% python3 -q
>>> import numpy as np
>>> import numpy.linalg as la
>>> np.set_printoptions(precision=3, suppress=True, linewidth=140)
>>> def rd(a):
...     return np.round(a, 3) + 0
... 
>>> feats = np.load("x.npy")
>>> rd(feats)
array([[ 1.171,  1.938,  0.532,  1.895],
       [ 0.878,  1.736, -0.14 , -2.279],
       [ 1.171, -0.971,  2.547, -0.445],
       [ 2.342, -1.134, -1.487,  0.13 ]])
>>> rng = np.random.default_rng(67)
>>> out = feats + rng.integers(-2, 3, (4, 2)) @ rng.integers(-2, 3, (2, 4))
>>> rd(out)
array([[ 2.171,  1.938,  1.532,  1.895],
       [-3.122,  3.736,  3.86 , -0.279],
       [ 1.171, -0.971,  2.547, -0.445],
       [ 1.342, -0.134,  1.513,  1.13 ]])
>>> rd(la.svd(out - feats, compute_uv=False))
array([7.101, 1.889, 0.   , 0.   ])
>>> rd(out - feats)
array([[ 1.,  0.,  1.,  0.],
       [-4.,  2.,  4.,  2.],
       [ 0.,  0.,  0.,  0.],
       [-1.,  1.,  3.,  1.]])
>>> la.matrix_rank(out - feats, tol=1e-8)
np.int64(2)
>>> np.abs(out - feats).sum(axis=1)
array([ 2., 12.,  0.,  6.])
>>> rd(feats.T @ feats)
array([[9., 0., 0., 0.],
       [0., 9., 0., 0.],
       [0., 0., 9., 0.],
       [0., 0., 0., 9.]])
>>> rd(la.norm(feats, axis=0))
array([3., 3., 3., 3.])
>>> rd(la.svd(feats, compute_uv=False))
array([3., 3., 3., 3.])
>>> t = np.radians(15)
>>> R = np.eye(4)
>>> R[1, 1] = R[0, 0] = np.cos(t)
>>> R[1, 0], R[0, 1] = -np.sin(t), np.sin(t)
>>> rd(R)
array([[ 0.966,  0.259,  0.   ,  0.   ],
       [-0.259,  0.966,  0.   ,  0.   ],
       [ 0.   ,  0.   ,  1.   ,  0.   ],
       [ 0.   ,  0.   ,  0.   ,  1.   ]])
>>> out = feats @ R.T
>>> np.allclose(la.norm(feats, axis=1), la.norm(out, axis=1))
True
>>> rd(out)
array([[ 1.633,  1.569,  0.532,  1.895],
       [ 1.298,  1.45 , -0.14 , -2.279],
       [ 0.88 , -1.241,  2.547, -0.445],
       [ 1.969, -1.702, -1.487,  0.13 ]])
>>> np.allclose(feats @ feats.T, out @ out.T)
True
>>> O, R = la.qr(out)
>>> rd(O.T @ O)
array([[1., 0., 0., 0.],
       [0., 1., 0., 0.],
       [0., 0., 1., 0.],
       [0., 0., 0., 1.]])
>>> rd(R)
array([[-3.,  0.,  0.,  0.],
       [ 0., -3.,  0.,  0.],
       [ 0.,  0., -3.,  0.],
       [ 0.,  0.,  0., -3.]])
>>> O.shape, R.shape
((4, 4), (4, 4))
>>> np.trace(O @ O.T)
np.float64(4.0)
>>> left, sigma, Vh = la.svd(feats, full_matrices=False)
>>> rd(left.T @ feats @ Vh.T)
array([[3., 0., 0., 0.],
       [0., 3., 0., 0.],
       [0., 0., 3., 0.],
       [0., 0., 0., 3.]])
>>> (sigma > 1e-8).sum()
np.int64(4)
>>> np.allclose(left * sigma @ Vh, feats)
True
>>> rd(Vh @ Vh.T)
array([[1., 0., 0., 0.],
       [0., 1., 0., 0.],
       [0., 0., 1., 0.],
       [0., 0., 0., 1.]])
>>> left.shape, sigma.shape, Vh.shape
((4, 4), (4,), (4, 4))
>>> W0 = np.array([[10, 2, 6, 9, 9],
...     [2, 4, 6, 0, 0],
...     [6, 6, 19, 3, 6],
...     [9, 0, 3, 9, 9],
...     [9, 0, 6, 9, 10]])
>>> W0
array([[10,  2,  6,  9,  9],
       [ 2,  4,  6,  0,  0],
       [ 6,  6, 19,  3,  6],
       [ 9,  0,  3,  9,  9],
       [ 9,  0,  6,  9, 10]])
>>> w, vecs = la.eigh(W0)
>>> vec = np.array([1, 2, 1, 0, 1])
>>> np.abs(W0).sum(axis=1).max(), rd(np.abs(w).max())
(np.int64(40), np.float64(33.719))
>>> rd(la.eigvalsh(W0[1:, 1:]))
array([ 0.   ,  1.913, 13.925, 26.162])
>>> (W0 + W0.T) / 2
array([[10.,  2.,  6.,  9.,  9.],
       [ 2.,  4.,  6.,  0.,  0.],
       [ 6.,  6., 19.,  3.,  6.],
       [ 9.,  0.,  3.,  9.,  9.],
       [ 9.,  0.,  6.,  9., 10.]])
>>> np.trace(W0)
np.int64(52)
>>> la.matrix_power(W0, 2)
array([[302,  64, 267, 270, 297],
       [ 64,  56, 150,  36,  54],
       [267, 150, 478, 192, 255],
       [270,  36, 192, 252, 270],
       [297,  54, 255, 270, 298]])
>>> W0 @ W0
array([[302,  64, 267, 270, 297],
       [ 64,  56, 150,  36,  54],
       [267, 150, 478, 192, 255],
       [270,  36, 192, 252, 270],
       [297,  54, 255, 270, 298]])
>>> arr = np.array([[1, 1, -1, -1, 1, 1, -1, -1],
...     [1, 1, -1, -1, -1, -1, 1, 1],
...     [1, 1, 1, 1, -1, -1, -1, -1],
...     [1, -1, -1, 1, -1, 1, 1, -1],
...     [1, -1, -1, 1, 1, -1, -1, 1],
...     [1, -1, 1, -1, -1, 1, -1, 1]])
>>> out = arr[0, 0] * arr[1:] - np.outer(arr[1:, 0], arr[0])
>>> out
array([[ 0,  0,  0,  0, -2, -2,  2,  2],
       [ 0,  0,  2,  2, -2, -2,  0,  0],
       [ 0, -2,  0,  2, -2,  0,  2,  0],
       [ 0, -2,  0,  2,  0, -2,  0,  2],
       [ 0, -2,  2,  0, -2,  0,  0,  2]])
>>> np.flatnonzero(~out.round(6).any(axis=1))
array([], dtype=int64)
>>> la.matrix_rank(out), la.matrix_rank(arr)
(np.int64(5), np.int64(6))
>>> arr[:, 0] / arr[0, 0]
array([1., 1., 1., 1., 1., 1.])
>>> vec = np.array([0, -5, 5, 4, 3, -3, 5, 1])
>>> la.norm(out @ vec) <= la.norm(out, 2) * la.norm(vec) + 1e-9
np.True_
>>> (out * vec).sum(axis=1)
array([12, 18, 22, 26, 16])
>>> f, g = arr[1], arr[5]
>>> f @ f
np.int64(8)
>>> p = (f @ g) / (f @ f) * f
>>> p
array([ 0.,  0., -0., -0., -0., -0.,  0.,  0.])
>>> rd(la.norm(f + g) ** 2 + la.norm(f - g) ** 2)
np.float64(32.0)
>>> (g - p) @ f
np.float64(0.0)
>>> M = np.load("out19.npy")
>>> M
array([[ 2,  2,  0, -2,  0, -1],
       [-1,  2,  2,  0, -2,  0],
       [ 0, -1,  2,  2,  0, -2],
       [-2,  0, -1,  2,  2,  0],
       [ 0, -2,  0, -1,  2,  2],
       [ 2,  0, -2,  0, -1,  2]])
>>> rd(la.norm(M, axis=0))
array([3.606, 3.606, 3.606, 3.606, 3.606, 3.606])
>>> rd(la.norm(M) ** 2 / la.norm(M, 2) ** 2)
np.float64(2.889)
>>> rd(la.norm(M[0] - M[1]))
np.float64(4.69)
>>> M[0] @ M[1]
np.int64(2)
>>> la.norm(M, axis=1).argmax()
np.int64(0)
>>> rd(la.norm(M, 2))
np.float64(5.196)
>>> out = M / np.sqrt((M ** 2).mean(axis=1, keepdims=True))
>>> rd(M - M.mean(axis=1, keepdims=True))
array([[ 1.833,  1.833, -0.167, -2.167, -0.167, -1.167],
       [-1.167,  1.833,  1.833, -0.167, -2.167, -0.167],
       [-0.167, -1.167,  1.833,  1.833, -0.167, -2.167],
       [-2.167, -0.167, -1.167,  1.833,  1.833, -0.167],
       [-0.167, -2.167, -0.167, -1.167,  1.833,  1.833],
       [ 1.833, -0.167, -2.167, -0.167, -1.167,  1.833]])
>>> la.matrix_rank(M - M.mean(axis=1, keepdims=True))
np.int64(5)
>>> la.matrix_rank(out) == la.matrix_rank(M)
np.True_
>>> O, R = la.qr(M)
>>> O.shape, R.shape
((6, 6), (6, 6))
>>> rd(np.abs(np.diag(R)))
array([3.606, 3.563, 3.351, 2.733, 2.386, 2.02 ])
>>> rd(O.T @ O)
array([[1., 0., 0., 0., 0., 0.],
       [0., 1., 0., 0., 0., 0.],
       [0., 0., 1., 0., 0., 0.],
       [0., 0., 0., 1., 0., 0.],
       [0., 0., 0., 0., 1., 0.],
       [0., 0., 0., 0., 0., 1.]])
>>> J = np.loadtxt("a.csv", delimiter=",")
>>> J
array([[ 0.205, -5.496, -3.413, -6.461,  0.847],
       [ 2.938,  0.3  ,  2.127,  0.83 ,  2.799],
       [-3.011,  1.274,  8.043,  4.034, -0.563],
       [-1.92 ,  0.069, -3.501,  2.387, -8.853],
       [ 0.155,  0.261, -1.918,  1.699, -0.216],
       [ 2.384, -6.08 ,  3.747,  2.637,  8.429],
       [11.075, -0.246,  3.739, -0.34 , -7.895],
       [ 6.331, -5.354, -6.793, -3.815,  5.344],
       [-3.961,  3.902, -1.838,  1.171, -5.745],
       [ 2.302,  0.374,  2.623, -3.025,  2.42 ],
       [-8.503,  1.278,  7.388,  3.906,  4.972],
       [ 1.641,  0.5  , -0.537,  3.747, -1.871],
       [ 6.181, -4.454, -2.45 , -1.289,  4.325],
       [ 4.45 ,  4.257, -2.88 , -1.242, -1.552],
       [-4.55 ,  3.774,  0.474,  0.826,  5.37 ],
       [ 1.524,  4.192,  0.624, -4.697, -2.213],
       [-5.21 ,  2.23 ,  3.666, -0.318, -6.595],
       [ 0.116,  3.682,  2.432, -2.051,  1.662],
       [10.042, -3.86 , -7.676,  1.337, -2.616],
       [-2.189, -7.364, -1.645, -1.313, -3.894],
       [ 0.589, -1.721, -7.137,  0.286,  6.164]])
>>> Xs = J - J.mean(axis=0)
>>> left, sigma, Vh = la.svd(Xs, full_matrices=False)
>>> (np.sign(left[:, 0]) == np.sign(left[0, 0])).astype(int)
array([1, 0, 0, 0, 0, 1, 1, 1, 0, 0, 0, 0, 1, 1, 0, 0, 0, 0, 1, 1, 1])
>>> rd(sigma ** 2 / (sigma ** 2).sum())
array([0.402, 0.284, 0.142, 0.099, 0.073])
>>> la.matrix_rank(Xs)
np.int64(5)
>>> np.abs(Vh[0]).argmax()
np.int64(0)
